$ python -q
>>> import numpy as np
>>> from numpy import linalg as LA
>>> np.set_printoptions(precision=1, suppress=True, linewidth=160, legacy="1.25")
>>> u = np.array([5, 1, -4, -4, -5, -3, 0])
>>> X = np.array([np.roll(u, i) for i in range(7)])
>>> X
array([[ 5,  1, -4, -4, -5, -3,  0],
       [ 0,  5,  1, -4, -4, -5, -3],
       [-3,  0,  5,  1, -4, -4, -5],
       [-5, -3,  0,  5,  1, -4, -4],
       [-4, -5, -3,  0,  5,  1, -4],
       [-4, -4, -5, -3,  0,  5,  1],
       [ 1, -4, -4, -5, -3,  0,  5]])
>>> round(np.abs(LA.eigvals(X)).max(), 1)
15.3
>>> round(float(LA.det(X)), 1)
-554690.0
>>> np.allclose(X, X.T)
False
>>> theta = np.radians(15)
>>> R = np.eye(7)
>>> R[4, 4] = R[2, 2] = np.cos(theta)
>>> R[4, 2], R[2, 4] = -np.sin(theta), np.sin(theta)
>>> R
array([[ 1. ,  0. ,  0. ,  0. ,  0. ,  0. ,  0. ],
       [ 0. ,  1. ,  0. ,  0. ,  0. ,  0. ,  0. ],
       [ 0. ,  0. ,  1. ,  0. ,  0.3,  0. ,  0. ],
       [ 0. ,  0. ,  0. ,  1. ,  0. ,  0. ,  0. ],
       [ 0. ,  0. , -0.3,  0. ,  1. ,  0. ,  0. ],
       [ 0. ,  0. ,  0. ,  0. ,  0. ,  1. ,  0. ],
       [ 0. ,  0. ,  0. ,  0. ,  0. ,  0. ,  1. ]])
>>> B = X @ R.T
>>> np.allclose(LA.norm(X, axis=1), LA.norm(B, axis=1))
True
>>> rng = np.random.default_rng(652294)
>>> z = rng.permutation(7)
>>> B = R[:, z] * rng.choice([-1, 1], 7)
>>> B
array([[-1. , -0. ,  0. ,  0. , -0. ,  0. , -0. ],
       [-0. , -0. ,  0. ,  1. , -0. ,  0. , -0. ],
       [-0. , -0. ,  0. ,  0. , -0.3,  0. , -1. ],
       [-0. , -0. ,  0. ,  0. , -0. ,  1. , -0. ],
       [-0. , -0. ,  0. ,  0. , -1. ,  0. ,  0.3],
       [-0. , -1. ,  0. ,  0. , -0. ,  0. , -0. ],
       [-0. , -0. ,  1. ,  0. , -0. ,  0. , -0. ]])
>>> U, _, Vh = LA.svd(R.T @ B)
>>> z
array([0, 5, 6, 1, 4, 3, 2])
